$ python3 -q
>>> import numpy as np
>>> import numpy.linalg as la
>>> np.set_printoptions(precision=2, suppress=True, linewidth=200)
>>> mat = np.loadtxt("out17.csv", delimiter=",")
>>> mat
array([[ 13.71,  15.93,  11.44,  12.25,  -4.86, -21.11,   2.31,   1.97,  -4.82],
       [ 11.2 ,  14.46,  12.44,   6.89,  -7.19, -26.74,  -1.84,  10.64,  -3.98],
       [ 14.26,  16.9 ,  14.2 ,  10.02,  -7.37, -28.65,  -0.5 ,   8.64,  -5.19],
       [  6.53,   8.26,   8.9 ,   1.75,  -5.92, -20.12,  -3.21,  11.11,  -2.65],
       [  4.98,   4.63,   4.45,   3.71,  -1.38,  -6.22,   0.08,   0.21,  -2.33],
       [  9.06,  14.89,  10.01,   6.59,  -7.33, -27.12,  -0.26,  11.88,  -1.51],
       [  9.85,  15.86,   7.78,  11.7 ,  -4.72, -20.8 ,   4.1 ,   3.26,  -1.07],
       [  9.82,   9.9 ,  11.86,   3.15,  -6.39, -21.68,  -4.18,  10.41,  -5.22],
       [  6.7 ,   5.11,   5.96,   4.55,  -1.51,  -7.19,  -0.01,   0.01,  -3.71],
       [ 20.1 ,  19.24,  20.48,  11.53,  -8.68, -33.53,  -3.18,   9.71, -10.14],
       [ 10.86,   4.21,  10.57,   4.1 ,  -1.8 ,  -6.92,  -3.26,  -1.19,  -8.13],
       [  9.55,   7.45,  10.1 ,   4.15,  -3.69, -13.82,  -2.51,   3.86,  -5.51],
       [ 11.93,  13.33,  13.23,   6.25,  -7.03, -25.43,  -2.53,  10.2 ,  -5.26],
       [ 14.09,  15.8 ,  13.45,  10.35,  -6.23, -24.9 ,  -0.09,   6.26,  -5.61],
       [ 18.88,  17.73,  17.84,  13.21,  -6.58, -26.62,  -0.89,   4.26,  -9.23],
       [  8.64,   9.89,   8.26,   6.73,  -3.86, -15.19,   0.35,   3.37,  -3.44],
       [ 18.04,  18.54,  17.13,  12.9 ,  -7.17, -29.06,  -0.38,   5.81,  -8.16],
       [ 14.82,  14.25,  16.56,   7.07,  -7.6 , -27.96,  -3.67,  10.74,  -7.45],
       [ 13.42,  16.7 ,  12.66,  10.85,  -6.5 , -26.19,   0.84,   6.83,  -4.35],
       [ 11.06,   4.76,  13.47,   0.5 ,  -4.93, -15.82,  -7.23,   8.02,  -8.89],
       [ 16.57,  14.24,  14.76,  12.03,  -4.35, -19.64,   0.18,   0.31,  -8.42],
       [  7.02,  13.68,   5.65,   9.64,  -3.86, -17.52,   4.09,   3.18,  -0.14],
       [  8.23,   5.37,   9.37,   2.31,  -3.5 , -12.39,  -3.59,   5.03,  -5.56],
       [ 11.98,   5.72,  11.43,   5.55,  -2.24,  -9.33,  -2.85,  -0.47,  -8.36],
       [ 14.59,  11.82,  14.42,   8.3 ,  -5.16, -20.15,  -2.2 ,   4.11,  -7.69],
       [ 16.66,  12.39,  17.67,   7.15,  -6.47, -23.95,  -4.65,   7.13,  -9.99],
       [ 11.  ,   9.12,  12.57,   4.01,  -5.28, -19.22,  -3.85,   7.52,  -6.66],
       [  7.81,  10.56,   9.55,   3.81,  -5.96, -21.32,  -2.17,  10.39,  -2.79],
       [ 18.5 ,  18.32,  19.11,  10.87,  -8.51, -32.8 ,  -2.62,   9.94,  -8.62],
       [ 17.07,  15.77,  15.43,  12.56,  -5.34, -22.26,   0.28,   1.9 ,  -8.4 ],
       [  4.62,   1.75,   4.43,   2.29,  -0.63,  -2.85,  -1.2 ,  -0.9 ,  -3.57],
       [  8.29,   8.1 ,   9.5 ,   3.4 ,  -4.5 , -16.57,  -2.48,   7.08,  -4.28],
       [ 13.57,  11.33,  14.87,   5.89,  -5.97, -22.09,  -3.78,   7.62,  -7.71],
       [  8.11,  12.04,   8.46,   6.39,  -5.18, -20.83,   0.29,   7.8 ,  -1.99],
       [ 13.41,   9.92,  13.9 ,   6.33,  -4.91, -18.49,  -3.35,   5.17,  -7.86]])
>>> vec = np.array([3, 3, 2, 2, 2, 2, 0, 2, 3])
>>> target = mat @ vec
>>> np.round(la.solve(mat.T @ mat, mat.T @ target), 2) + 0
array([3., 3., 2., 2., 2., 2., 0., 2., 3.])
>>> np.round(la.lstsq(mat, target)[0], 2) + 0
array([3., 3., 2., 2., 2., 2., 0., 2., 3.])
>>> rng = np.random.default_rng(467)
>>> target = target + 0.3 * rng.normal(size=35)
>>> target
array([73.91, 57.52, 71.67, 27.89, 23.85, 55.19, 68.46, 38.07, 28.25, 86.95, 29.83, 35.41, 54.89, 70.8 , 86.27, 43.33, 84.65, 62.38, 73.04, 23.12, 73.67, 55.98, 26.13, 37.63, 59.29, 60.56, 39.65,
       39.62, 81.97, 77.62, 13.18, 34.32, 52.59, 47.49, 50.15])
>>> c, *_ = la.lstsq(mat, target)
>>> round(la.norm(target - mat @ c), 2)
np.float64(1.41)
>>> [round(float(la.norm(la.solve(mat.T @ mat + lam * np.eye(9), mat.T @ target))), 2) for lam in (0, 1, 10, 100)]
[7.06, 3.07, 2.58, 2.42]
>>> cen = mat - mat.mean(axis=0)
>>> vecs = la.svd(cen)[2][:3]
>>> Y = cen - cen @ vecs.T @ vecs
>>> np.round(la.norm(Y) / la.norm(cen), 2)
np.float64(0.02)
>>> np.round(np.cov(cen @ vecs.T, rowvar=False), 2) + 0
array([[114.24,   0.  ,   0.  ],
       [  0.  ,  23.79,   0.  ],
       [  0.  ,   0.  ,  20.8 ]])
>>> K = np.load("x.npy")
>>> K
array([[ 1,  1, -1, -1,  1,  1, -1, -1],
       [ 1,  1, -1, -1, -1, -1,  1,  1],
       [ 1, -1,  1, -1,  1, -1,  1, -1],
       [ 1, -1, -1,  1, -1,  1,  1, -1],
       [ 1,  1,  1,  1,  1,  1,  1,  1],
       [ 1,  1,  1,  1, -1, -1, -1, -1]])
>>> u, g = K[5], K[4]
>>> u @ g
np.int64(0)
>>> u @ u
np.int64(8)
>>> pr = (u @ g) / (u @ u) * u
>>> round(float(la.norm(u + g) ** 2 + la.norm(u - g) ** 2), 2)
32.0
>>> Y = K / la.norm(K, axis=1, keepdims=True)
>>> C2 = Y @ Y.T
>>> (C2 - 2 * np.eye(6)).round(6).argmax(axis=1)
array([1, 0, 0, 0, 0, 0])
>>> np.argwhere(np.triu(np.abs(C2) > 0.95, 1))
array([], shape=(0, 2), dtype=int64)
>>> la.norm(K, axis=1).argmax()
np.int64(0)
>>> round(float(la.norm(K[1], 1)), 2), round(float(la.norm(K[1], np.inf)), 2)
(8.0, 1.0)
>>> la.norm(K, axis=0)
array([2.45, 2.45, 2.45, 2.45, 2.45, 2.45, 2.45, 2.45])
>>> W1 = np.array([[1, 1, 1, 1],
...     [-1, 0, 1, 1],
...     [0, -1, -1, 2],
...     [0, 1, 0, -2],
...     [-1, -1, 0, 0],
...     [2, -2, -2, 0],
...     [-2, 2, -2, 0],
...     [2, 1, 2, 0]])
>>> c = np.array([2, 3, 1, -5])
>>> hid = np.maximum(K @ W1 + c, 0)
>>> (hid > 0).mean(axis=0)
array([0.83, 0.83, 0.5 , 0.  ])
>>> Z = np.array([[2, 0, 2], [-1, -2, 0], [-1, -2, 0], [-1, -1, 1]])
>>> hid @ Z
array([[  4,  -4,   6],
       [-14, -32,   2],
       [ -4,  -8,   0],
       [  0, -12,   6],
       [  2,  -8,   6],
       [ -6, -16,   2]])
>>> (hid @ Z).round(6).argmax(axis=1)
array([2, 2, 2, 2, 2, 2])
>>> Y = K[0, 0] * K[1:] - np.outer(K[1:, 0], K[0])
>>> Y
array([[ 0,  0,  0,  0, -2, -2,  2,  2],
       [ 0, -2,  2,  0,  0, -2,  2,  0],
       [ 0, -2,  0,  2, -2,  0,  2,  0],
       [ 0,  0,  2,  2,  0,  0,  2,  2],
       [ 0,  0,  2,  2, -2, -2,  0,  0]])
>>> np.flatnonzero(~Y.round(6).any(axis=1))
array([], dtype=int64)
>>> K[:, 0] / K[0, 0]
array([1., 1., 1., 1., 1., 1.])
>>> A = np.array([[1, 0, 0, 0], [1, 3, 0, 0], [0, 0, 1, 0], [0, 0, 1, 3]])
>>> A
array([[1, 0, 0, 0],
       [1, 3, 0, 0],
       [0, 0, 1, 0],
       [0, 0, 1, 3]])
>>> Y = np.array([[5, 5, 2], [3, 2, 1], [5, 3, 5], [2, 0, 3]])
>>> np.einsum("ik,kj->ij", A, Y)
array([[ 5,  5,  2],
       [14, 11,  5],
       [ 5,  3,  5],
       [11,  3, 14]])
>>> np.einsum("ik,kj->ji", A, Y)
array([[ 5, 14,  5, 11],
       [ 5, 11,  3,  3],
       [ 2,  5,  5, 14]])
